$ python3 -q
>>> import numpy as np
>>> import numpy.linalg as la
>>> np.set_printoptions(suppress=True, linewidth=100)
>>> def rnd(a):
...     return np.round(a, 1) + 0
... 
>>> K = np.array([[2.0, 3.0, 0.0, 0.0],
...     [3.0, 2.0, 3.0, 0.0],
...     [0.0, 3.0, 2.0, 3.0],
...     [0.0, 0.0, 3.0, 1.0]])
>>> x = np.array([5, -4, 5, 3])
>>> y = K @ x
>>> y
array([-2., 22.,  7., 18.])
>>> print(rnd(la.solve(K, y + K[:, 2])))
[ 5. -4.  6.  3.]
>>> rnd(la.solve(K, y))
array([ 5., -4.,  5.,  3.])
>>> M2 = K[0, 0] * K[1:] - np.outer(K[1:, 0], K[0])
>>> M2
array([[ 0., -5.,  6.,  0.],
       [ 0.,  6.,  4.,  6.],
       [ 0.,  0.,  6.,  2.]])
>>> np.flatnonzero(~M2.round(6).any(axis=1))
array([], dtype=int64)
>>> u = np.array([2, 2, 1, 1])
>>> M2 = K + np.outer(u, np.eye(4)[1])
>>> M2
array([[2., 5., 0., 0.],
       [3., 4., 3., 0.],
       [0., 4., 2., 3.],
       [0., 1., 3., 1.]])
>>> rnd(la.det(M2) / la.det(K)), rnd(1 + la.solve(K, u)[1])
(np.float64(2.5), np.float64(2.5))
>>> rnd(la.det(K[::-1]))
np.float64(17.0)
>>> rnd(np.poly(K))
array([ 1., -7., -9., 70., 17.])
>>> rnd(la.eigvals(K).sum().real)
np.float64(7.0)
>>> rnd(la.eigvals(K))
array([ 6.7,  3.5, -3. , -0.2])
>>> O, _ = la.qr(np.array([[-0.4, 0.6, 0.5],
...     [-0.5, 0.6, -0.2],
...     [-2.4, 0.2, -0.4],
...     [-2.6, -0.8, 1.1]]))
>>> A = O @ O.T
>>> rnd(A)
array([[ 0.8,  0.3, -0.1,  0.1],
       [ 0.3,  0.3,  0.3, -0.2],
       [-0.1,  0.3,  0.9,  0.1],
       [ 0.1, -0.2,  0.1,  1. ]])
>>> evals, evecs = la.eigh(A)
>>> x = np.array([2, -2, -3, -2])
>>> print(rnd(evecs * np.maximum(evals, 0) @ evecs.T))
[[ 0.8  0.3 -0.1  0.1]
 [ 0.3  0.3  0.3 -0.2]
 [-0.1  0.3  0.9  0.1]
 [ 0.1 -0.2  0.1  1. ]]
>>> rnd(np.abs(A).sum(axis=1).max()), np.abs(evals).max()
(np.float64(1.4), np.float64(1.0))
>>> rnd(evecs * np.abs(evals) @ evecs.T)
array([[ 0.8,  0.3, -0.1,  0.1],
       [ 0.3,  0.3,  0.3, -0.2],
       [-0.1,  0.3,  0.9,  0.1],
       [ 0.1, -0.2,  0.1,  1. ]])
>>> evals, evecs = la.eigh(A)
>>> np.unique(evals.round(6) + 0, return_counts=True)[1]
array([1, 3])
>>> rnd(la.eigvalsh(A + 4 * np.eye(4)))
array([4., 5., 5., 5.])
>>> print(rnd(la.svd(A, compute_uv=False)))
[1. 1. 1. 0.]
>>> rnd(evecs @ np.diag(evals) @ evecs.T)
array([[ 0.8,  0.3, -0.1,  0.1],
       [ 0.3,  0.3,  0.3, -0.2],
       [-0.1,  0.3,  0.9,  0.1],
       [ 0.1, -0.2,  0.1,  1. ]])
>>> rnd(la.eigvalsh(A @ A))
array([0., 1., 1., 1.])
>>> rnd(evals.sum()), rnd(np.trace(A))
(np.float64(3.0), np.float64(3.0))
>>> rnd(evals)
array([0., 1., 1., 1.])
>>> X = np.diag(np.array([3, 2, 1, 3, 3, 3, 1, 0])) + 3 * np.eye(8, k=1) + 3 * np.eye(8, k=-1)
>>> X
array([[3., 3., 0., 0., 0., 0., 0., 0.],
       [3., 2., 3., 0., 0., 0., 0., 0.],
       [0., 3., 1., 3., 0., 0., 0., 0.],
       [0., 0., 3., 3., 3., 0., 0., 0.],
       [0., 0., 0., 3., 3., 3., 0., 0.],
       [0., 0., 0., 0., 3., 3., 3., 0.],
       [0., 0., 0., 0., 0., 3., 1., 3.],
       [0., 0., 0., 0., 0., 0., 3., 0.]])
>>> evals, evecs = la.eigh(X)
>>> x = np.array([-2, 0, -2, -1, 1, 2, -2, 0])
>>> rnd(evecs * np.abs(evals) @ evecs.T)
array([[ 3.6,  1.9,  1.1, -0.5,  0. ,  0.1, -0.1,  0. ],
       [ 1.9,  4. ,  0.7,  1.1, -0.4,  0. ,  0.1,  0. ],
       [ 1.1,  0.7,  3.8,  1.2,  1. , -0.4,  0. ,  0.2],
       [-0.5,  1.1,  1.2,  4.5,  1.9,  0.7, -0.3,  0. ],
       [ 0. , -0.4,  1. ,  1.9,  4.2,  1.9,  0.9, -0.4],
       [ 0.1,  0. , -0.4,  0.7,  1.9,  4.4,  1.2,  1.4],
       [-0.1,  0.1,  0. , -0.3,  0.9,  1.2,  4.1,  0.3],
       [ 0. ,  0. ,  0.2,  0. , -0.4,  1.4,  0.3,  2.6]])
>>> np.abs(X).sum(axis=1).max(), rnd(np.abs(evals).max())
(np.float64(9.0), np.float64(8.1))
>>> print(x @ X @ x)
32.0
>>> rnd(x @ X @ x / (x @ x)), rnd(evals[0]), rnd(evals[-1])
(np.float64(1.8), np.float64(-3.6), np.float64(8.1))
>>> rnd(la.eigvalsh(X[1:, 1:]))
array([-3.6, -2.8, -0.5,  1.9,  3.9,  6. ,  8.1])
>>> rnd(evecs * np.maximum(evals, 0) @ evecs.T)
array([[ 3.3,  2.5,  0.5, -0.2,  0. ,  0.1,  0. ,  0. ],
       [ 2.5,  3. ,  1.9,  0.6, -0.2,  0. ,  0.1,  0. ],
       [ 0.5,  1.9,  2.4,  2.1,  0.5, -0.2,  0. ,  0.1],
       [-0.2,  0.6,  2.1,  3.7,  2.4,  0.4, -0.2,  0. ],
       [ 0. , -0.2,  0.5,  2.4,  3.6,  2.5,  0.4, -0.2],
       [ 0.1,  0. , -0.2,  0.4,  2.5,  3.7,  2.1,  0.7],
       [ 0. ,  0.1,  0. , -0.2,  0.4,  2.1,  2.5,  1.6],
       [ 0. ,  0. ,  0.1,  0. , -0.2,  0.7,  1.6,  1.3]])
>>> O, Rm = la.qr(X)
>>> print(rnd(O @ Rm))
[[3. 3. 0. 0. 0. 0. 0. 0.]
 [3. 2. 3. 0. 0. 0. 0. 0.]
 [0. 3. 1. 3. 0. 0. 0. 0.]
 [0. 0. 3. 3. 3. 0. 0. 0.]
 [0. 0. 0. 3. 3. 3. 0. 0.]
 [0. 0. 0. 0. 3. 3. 3. 0.]
 [0. 0. 0. 0. 0. 3. 1. 3.]
 [0. 0. 0. 0. 0. 0. 3. 0.]]
>>> np.allclose(Rm.T @ Rm, X.T @ X)
True
>>> rnd(Rm)
array([[-4.2, -3.5, -2.1,  0. ,  0. ,  0. ,  0. ,  0. ],
       [ 0. ,  3.1,  0.5,  2.9,  0. ,  0. ,  0. ,  0. ],
       [ 0. ,  0. , -3.8, -2.8, -2.4,  0. ,  0. ,  0. ],
       [ 0. ,  0. ,  0. , -3.3, -3.5, -2.8,  0. ,  0. ],
       [ 0. ,  0. ,  0. ,  0. ,  3. ,  2.8,  3. ,  0. ],
       [ 0. ,  0. ,  0. ,  0. ,  0. , -3.4, -1.1, -2.6],
       [ 0. ,  0. ,  0. ,  0. ,  0. ,  0. , -3. ,  0. ],
       [ 0. ,  0. ,  0. ,  0. ,  0. ,  0. ,  0. , -1.4]])
>>> np.trace(O @ O.T)
np.float64(8.0)
>>> print(rnd(la.norm(X, 2)))
8.1
>>> X[5] @ X[4]
np.float64(18.0)
>>> rnd(la.norm(X, "nuc"))
np.float64(31.2)
>>> feats = np.load("w.npy")
>>> feats
array([[ 0,  0,  3,  3,  3],
       [ 0,  0,  0,  0,  0],
       [-5, -2,  5,  0,  7],
       [ 0,  0,  0,  0,  0],
       [ 5, -5,  0,  2,  1],
       [-7, -1,  6,  2,  2],
       [ 0,  0, -1, -6,  3],
       [-2,  1,  7,  8,  1],
       [ 0,  0,  3,  3,  3],
       [ 8, -2,  4,  7,  1],
       [-2,  1,  4,  5, -2],
       [ 5, -5,  0,  2,  1],
       [ 0, -7,  5,  2,  8],
       [-2,  1,  4,  5, -2],
       [-2,  1,  4,  5, -2],
       [ 0,  0,  0,  0,  0],
       [ 0,  0,  0,  0,  0],
       [ 0,  0,  0,  0,  0],
       [ 0,  0,  3,  3,  3]])
>>> # rows 1 and 3 are equal
>>> M2 = np.c_[feats[:, :2] @ np.array([[0, 1], [2, 2]]), np.array([0, 1, 1, 1, 3, 1, 3, 0, 1, 1, 3, 0, 0, 1, 0, 1, 1, 3, 1])]
>>> M2
array([[  0,   0,   0],
       [  0,   0,   1],
       [ -4,  -9,   1],
       [  0,   0,   1],
       [-10,  -5,   3],
       [ -2,  -9,   1],
       [  0,   0,   3],
       [  2,   0,   0],
       [  0,   0,   1],
       [ -4,   4,   1],
       [  2,   0,   3],
       [-10,  -5,   0],
       [-14, -14,   0],
       [  2,   0,   1],
       [  2,   0,   0],
       [  0,   0,   1],
       [  0,   0,   1],
       [  0,   0,   3],
       [  0,   0,   1]])
>>> la.matrix_rank(np.c_[feats, M2])
np.int64(6)
>>> rnd(la.norm(la.qr(feats)[0].T @ M2, axis=0) ** 2 / ((M2 ** 2).sum(axis=0) + 1e-12))
array([1. , 1. , 0.3])
>>> la.matrix_rank(M2)
np.int64(3)
>>> idx = feats[:, 0] > np.median(feats[:, 0])
>>> u = feats[idx].mean(axis=0) - feats[~idx].mean(axis=0)
>>> np.argsort(-np.abs(u).round(6), kind="stable")
array([0, 1, 3, 2, 4])
>>> idx.astype(int)
array([0, 0, 0, 0, 1, 0, 0, 0, 0, 1, 0, 1, 0, 0, 0, 0, 0, 0, 0])
>>> Xc = feats - feats.mean(axis=0)
>>> left, sv, vt = la.svd(Xc, full_matrices=False)
>>> np.abs(left[:, 0]).argmax()
np.int64(7)
>>> rnd(np.abs(vt[-1]))
array([0.3, 0. , 0.7, 0.5, 0.3])
>>> la.matrix_rank(Xc)
np.int64(5)
>>> rnd(sv)
array([16.5, 15.2, 13.6,  5.3,  2. ])
>>> (np.sign(left[:, 0]) == np.sign(left[0, 0])).astype(int)
array([1, 0, 1, 0, 0, 1, 0, 1, 1, 0, 1, 0, 0, 1, 1, 0, 0, 0, 1])
>>> M2 = np.array([[-2, -9, -5], [-7, 6, -1], [0, 3, -2], [1, 5, 1], [6, 6, 9]])
>>> np.einsum("ik,kj->ji", feats, M2)
array([[ 21,   0,  66,   0,  33,  35,  12,  11,  21,  11, -10,  33,  99, -10, -10,   0,   0,   0,
         21],
       [ 42,   0,  90,   0, -59,  97, -15,  91,  42, -31,  49, -59,  31,  49,  49,   0,   0,   0,
         42],
       [ 24,   0,  80,   0,  -9,  44,  23,  12,  24, -30, -12,  -9,  71, -12, -12,   0,   0,   0,
         24]])
>>> print(M2.T @ feats.T)
[[ 21   0  66   0  33  35  12  11  21  11 -10  33  99 -10 -10   0   0   0  21]
 [ 42   0  90   0 -59  97 -15  91  42 -31  49 -59  31  49  49   0   0   0  42]
 [ 24   0  80   0  -9  44  23  12  24 -30 -12  -9  71 -12 -12   0   0   0  24]]
>>> la.matrix_rank(feats @ M2)
np.int64(3)
>>> la.matrix_rank(np.vstack([feats, M2.T]))
np.int64(5)
>>> np.vstack([feats, M2.T]).shape
(22, 5)
>>> print(np.einsum("ij->j", feats))
[ -2 -18  47  41  27]
>>> print(np.einsum("ik,kj->ij", feats, M2))
[[ 21  42  24]
 [  0   0   0]
 [ 66  90  80]
 [  0   0   0]
 [ 33 -59  -9]
 [ 35  97  44]
 [ 12 -15  23]
 [ 11  91  12]
 [ 21  42  24]
 [ 11 -31 -30]
 [-10  49 -12]
 [ 33 -59  -9]
 [ 99  31  71]
 [-10  49 -12]
 [-10  49 -12]
 [  0   0   0]
 [  0   0   0]
 [  0   0   0]
 [ 21  42  24]]
>>> C2 = np.cov(feats, rowvar=False)
>>> rnd(C2)
array([[11.3, -3.3, -3.8,  1.1, -1. ],
       [-3.3,  5.3,  0.3,  0.7, -3.5],
       [-3.8,  0.3,  6.2,  5.4,  1.7],
       [ 1.1,  0.7,  5.4,  9.9, -2.2],
       [-1. , -3.5,  1.7, -2.2,  7.3]])
>>> print(rnd(feats.std(axis=0)))
[3.3 2.2 2.4 3.1 2.6]
>>> print(rnd(la.eigvalsh(C2)[::-1]))
[15.2 12.8 10.2  1.5  0.2]
>>> print(np.median(feats, axis=0))
[0. 0. 3. 2. 1.]
>>> np.argwhere(np.triu(np.abs(np.corrcoef(feats.T)) > 0.8, 1))
array([], shape=(0, 2), dtype=int64)
>>> rnd(np.corrcoef(feats[:, 2], feats[:, 0])[0, 1])
np.float64(-0.5)
>>> C2.shape
(5, 5)
>>> np.argsort(-feats.std(axis=0).round(6), kind="stable")
array([0, 3, 4, 2, 1])
